$ python -q
>>> import numpy as np
>>> import numpy.linalg as la
>>> np.set_printoptions(precision=2, suppress=True, linewidth=100, sign=" ")
>>> out = np.array([[-1], [1], [3], [-2], [2], [4]])
>>> C = np.array([[2, 5, 2, 0, 6, 6, 1, 2, 1]])
>>> arr = out @ C
>>> arr
array([[ -2,  -5,  -2,   0,  -6,  -6,  -1,  -2,  -1],
       [  2,   5,   2,   0,   6,   6,   1,   2,   1],
       [  6,  15,   6,   0,  18,  18,   3,   6,   3],
       [ -4, -10,  -4,   0, -12, -12,  -2,  -4,  -2],
       [  4,  10,   4,   0,  12,  12,   2,   4,   2],
       [  8,  20,   8,   0,  24,  24,   4,   8,   4]])
>>> # columns 0 and 2 are equal
>>> Uu, sig, vt = la.svd(arr, full_matrices=False)
>>> np.cumsum(sig ** 2) / np.sum(sig ** 2)
array([ 1.,  1.,  1.,  1.,  1.,  1.])
>>> (sig > 1e-8).sum()
np.int64(1)
>>> np.abs(Uu[:, 0]).round(6).argmax()
np.int64(5)
>>> np.round(sig / sig[0], 2) + 0
array([ 1.,  0.,  0.,  0.,  0.,  0.])
>>> np.round(Uu.T @ arr @ vt.T, 2) + 0
array([[ 62.33,   0.  ,   0.  ,   0.  ,   0.  ,   0.  ],
       [  0.  ,   0.  ,   0.  ,   0.  ,   0.  ,   0.  ],
       [  0.  ,   0.  ,   0.  ,   0.  ,   0.  ,   0.  ],
       [  0.  ,   0.  ,   0.  ,   0.  ,   0.  ,   0.  ],
       [  0.  ,   0.  ,   0.  ,   0.  ,   0.  ,   0.  ],
       [  0.  ,   0.  ,   0.  ,   0.  ,   0.  ,   0.  ]])
>>> la.lstsq(arr[:-1].T, arr[-1])[2]
np.int32(1)
>>> np.round(np.trace(la.pinv(arr) @ arr), 2)
np.float64(1.0)
>>> arr @ la.pinv(arr) @ arr
array([[ -2.,  -5.,  -2.,   0.,  -6.,  -6.,  -1.,  -2.,  -1.],
       [  2.,   5.,   2.,   0.,   6.,   6.,   1.,   2.,   1.],
       [  6.,  15.,   6.,   0.,  18.,  18.,   3.,   6.,   3.],
       [ -4., -10.,  -4.,   0., -12., -12.,  -2.,  -4.,  -2.],
       [  4.,  10.,   4.,   0.,  12.,  12.,   2.,   4.,   2.],
       [  8.,  20.,   8.,   0.,  24.,  24.,   4.,   8.,   4.]])
>>> np.abs(np.diag(la.qr(arr)[1])) > 1e-9
array([ True, False, False, False, False, False])
>>> Uu, sig, vt = la.svd(arr)
>>> sig.round(2) + 0
array([ 62.33,   0.  ,   0.  ,   0.  ,   0.  ,   0.  ])
>>> out = Uu[:, :1] @ np.diag(sig[:1]) @ vt[:1]
>>> out
array([[ -2.,  -5.,  -2.,   0.,  -6.,  -6.,  -1.,  -2.,  -1.],
       [  2.,   5.,   2.,   0.,   6.,   6.,   1.,   2.,   1.],
       [  6.,  15.,   6.,   0.,  18.,  18.,   3.,   6.,   3.],
       [ -4., -10.,  -4.,   0., -12., -12.,  -2.,  -4.,  -2.],
       [  4.,  10.,   4.,   0.,  12.,  12.,   2.,   4.,   2.],
       [  8.,  20.,   8.,   0.,  24.,  24.,   4.,   8.,   4.]])
>>> la.matrix_rank(out)
np.int64(1)
>>> Uu, sig, vt = la.svd(arr)
>>> V = vt[:(sig > 1e-8).sum()]
>>> rng = np.random.default_rng(281957)
>>> x = arr[5] + 4 * arr[3] + rng.integers(2) * np.eye(9)[0]
>>> x
array([ -8., -20.,  -8.,   0., -24., -24.,  -4.,  -8.,  -4.])
>>> V.T @ V
array([[ 0.04,  0.09,  0.04,  0.  ,  0.11,  0.11,  0.02,  0.04,  0.02],
       [ 0.09,  0.23,  0.09,  0.  ,  0.27,  0.27,  0.05,  0.09,  0.05],
       [ 0.04,  0.09,  0.04,  0.  ,  0.11,  0.11,  0.02,  0.04,  0.02],
       [ 0.  ,  0.  ,  0.  ,  0.  ,  0.  ,  0.  ,  0.  ,  0.  ,  0.  ],
       [ 0.11,  0.27,  0.11,  0.  ,  0.32,  0.32,  0.05,  0.11,  0.05],
       [ 0.11,  0.27,  0.11,  0.  ,  0.32,  0.32,  0.05,  0.11,  0.05],
       [ 0.02,  0.05,  0.02,  0.  ,  0.05,  0.05,  0.01,  0.02,  0.01],
       [ 0.04,  0.09,  0.04,  0.  ,  0.11,  0.11,  0.02,  0.04,  0.02],
       [ 0.02,  0.05,  0.02,  0.  ,  0.05,  0.05,  0.01,  0.02,  0.01]])
>>> round(la.norm(x - V.T @ V @ x), 2)
np.float64(0.0)
>>> w1 = np.array([[2, 3, 1, 0, 0],
...     [3, 2, 1, 2, 3],
...     [1, 2, 3, 3, 1],
...     [1, 3, 0, 0, 2],
...     [1, 0, 1, 2, 1],
...     [0, 1, 1, 1, 1],
...     [3, 2, 3, 1, 3],
...     [2, 0, 2, 2, 3],
...     [1, 3, 3, 3, 1]])
>>> c = np.array([1, -2, 1, 3, -1])
>>> H = np.maximum(arr @ w1 + c, 0)
>>> H
array([[   0,    0,    0,    0,    0],
       [  36,   29,   36,   45,   38],
       [ 106,   91,  106,  129,  116],
       [   0,    0,    0,    0,    0],
       [  71,   60,   71,   87,   77],
       [ 141,  122,  141,  171,  155]])
>>> (H > 0).mean(axis=0)
array([ 0.67,  0.67,  0.67,  0.67,  0.67])
>>> (H > 0).astype(int)
array([[ 0,  0,  0,  0,  0],
       [ 1,  1,  1,  1,  1],
       [ 1,  1,  1,  1,  1],
       [ 0,  0,  0,  0,  0],
       [ 1,  1,  1,  1,  1],
       [ 1,  1,  1,  1,  1]])
>>> C = np.array([[3, -1], [0, -3], [-2, -1], [1, 0], [-3, 3]])
>>> (H @ C).round(6).argmax(axis=1)
array([ 0,  0,  0,  0,  0,  0])
>>> w1 @ C
array([[  4, -12],
       [  0,  -1],
       [ -3,  -7],
       [ -3,  -4],
       [  0,   1],
       [ -4,  -1],
       [ -5,  -3],
       [ -5,   5],
       [ -3, -10]])
>>> H @ C
array([[   0,    0],
       [ -33,  -45],
       [-113, -137],
       [   0,    0],
       [ -73,  -91],
       [-153, -183]])
>>> out = np.array([[3, 2], [3, 3], [0, 2], [0, 3], [0, 2], [0, 0]])
>>> C = np.array([[-1, 0, -1, -2, -2, -1, -1, -1], [2, -1, 2, -2, 2, 2, 2, 2]])
>>> feats = out @ C + 0.05 * rng.normal(size=(6, 8))
>>> feats
array([[  0.97,  -2.04,   1.02,  -9.96,  -2.04,   0.97,   0.94,   0.99],
       [  2.94,  -2.98,   2.94, -11.96,  -0.05,   3.01,   3.08,   2.97],
       [  3.93,  -2.03,   3.97,  -3.98,   3.99,   3.95,   4.  ,   3.97],
       [  5.95,  -3.08,   5.97,  -6.08,   5.95,   6.02,   6.03,   5.94],
       [  3.99,  -1.97,   4.03,  -3.98,   4.1 ,   3.96,   4.  ,   4.05],
       [ -0.01,  -0.05,   0.07,   0.04,   0.04,   0.01,   0.03,   0.03]])
>>> Uu, sig, vt = la.svd(feats)
>>> sig
array([ 25.92,  11.36,   0.14,   0.12,   0.06,   0.01])
>>> np.argmax(sig[:-1] / (sig[1:] + 1e-6)) + 1
np.int64(2)
>>> out = Uu[:, :2] @ np.diag(sig[:2]) @ vt[:2]
>>> la.matrix_rank(out)
np.int64(2)
>>> round(la.norm(feats - out) / la.norm(feats), 2)
np.float64(0.01)
>>> W0 = np.loadtxt("layer18.csv", delimiter=",")
>>> W0
array([[-2.46, -2.15,  0.24, -2.66, -0.67, -0.11, -0.19,  0.75,  2.47],
       [ 0.57, -1.85,  3.12, -0.05, -0.31, -3.09,  1.29, -0.12,  0.43],
       [-0.27, -2.37, -2.3 , -0.79, -0.28, -2.64, -2.38, -0.6 ,  0.6 ],
       [-2.35, -0.67,  2.55, -2.38, -1.2 ,  0.95, -1.73,  0.16,  1.25],
       [ 0.33, -1.25,  1.09, -0.78, -0.53,  1.91,  3.04, -0.84, -2.77],
       [ 2.01,  1.78, -3.39, -0.07, -0.46,  1.13,  1.76, -1.26, -0.34],
       [-1.62, -1.2 ,  0.12,  2.71,  2.9 ,  0.85, -0.85, -0.61, -1.84],
       [-1.92, -0.27, -2.04,  0.55, -1.85, -0.69, -2.45, -1.65, -2.04],
       [-2.32, -0.33,  0.17,  0.6 ,  1.64,  0.03, -3.79,  1.33,  0.5 ],
       [ 0.72,  2.71, -0.5 ,  1.32, -0.56,  1.44,  1.07, -1.57, -3.02],
       [-0.45, -1.06,  1.19,  0.79, -2.8 ,  1.69,  2.36, -1.97, -1.22],
       [ 0.65, -1.87,  1.27, -1.67,  2.43,  0.32,  1.54,  1.  ,  2.71],
       [ 2.14,  0.9 ,  2.33, -0.03,  1.16, -0.56, -1.39,  3.1 , -1.01],
       [ 0.8 , -0.46, -2.06, -0.79,  4.13, -0.73, -0.35, -1.21, -0.35],
       [ 1.61, -0.03,  0.29, -0.79, -2.13,  3.33,  1.95,  0.28, -1.49],
       [-1.53, -1.48, -0.64, -2.69,  2.65,  0.66,  1.84,  1.23,  0.7 ],
       [ 0.16, -2.98,  0.44,  2.07, -0.68, -1.71, -2.15,  0.97, -1.64],
       [-0.96,  1.94, -1.64, -1.15,  1.47,  1.57,  0.26,  1.13, -3.21],
       [-1.73,  0.99, -1.13,  1.42,  0.53, -1.76,  3.01,  1.91, -1.3 ],
       [-2.37, -0.86, -1.32,  0.27, -1.01,  2.91,  0.29,  0.3 ,  2.68],
       [-1.79, -3.33,  0.14,  1.33, -0.36, -0.11, -2.51,  0.47,  1.51],
       [-0.69,  2.26, -2.23,  1.23, -2.01, -1.39,  0.66, -1.94,  1.65],
       [ 0.2 ,  3.76, -0.13,  0.19, -1.58, -0.32,  0.6 , -1.32,  2.46],
       [-0.93,  0.91, -0.27, -1.59,  1.21,  0.27, -3.15,  2.27,  2.03],
       [-2.08, -0.04,  1.33, -1.55,  0.85, -0.89, -3.63, -0.7 , -1.14],
       [-0.08, -1.13, -0.62, -2.87,  2.18, -1.22, -2.53, -1.47,  0.53],
       [ 2.03,  0.62,  1.64, -1.05,  2.03,  1.11,  0.84,  2.51, -2.07],
       [ 0.33, -2.78, -2.28,  0.9 ,  0.58,  1.1 ,  3.  ,  0.6 , -0.47],
       [-2.43, -1.27,  0.09, -0.75,  2.51, -1.16,  1.4 ,  0.49, -2.66],
       [ 0.84, -3.51, -1.33, -2.42, -0.8 , -0.94, -0.72, -0.04,  1.53],
       [ 0.65,  1.65,  1.04,  0.89, -1.68,  2.29,  0.86,  1.31, -3.08],
       [-3.09,  1.14, -1.46, -0.49,  0.87, -1.35,  0.1 , -2.13, -2.16],
       [ 2.92, -2.63, -0.24, -0.96,  2.23,  0.44, -1.28, -0.94,  0.96],
       [-0.84,  0.32, -1.76,  1.73, -1.62, -1.75,  2.75, -2.15,  0.49],
       [ 3.01,  0.34,  0.61,  1.1 , -2.57, -0.25,  1.39,  0.97,  2.17],
       [-2.36,  1.34,  0.51, -1.09, -3.39,  0.45, -0.39,  1.72,  1.17]])
>>> out = W0 / np.sqrt((W0 ** 2).mean(axis=1, keepdims=True))
>>> la.matrix_rank(W0 - W0.mean(axis=1, keepdims=True))
np.int64(8)
>>> out[14]
array([ 0.97, -0.02,  0.17, -0.47, -1.28,  2.  ,  1.17,  0.17, -0.89])
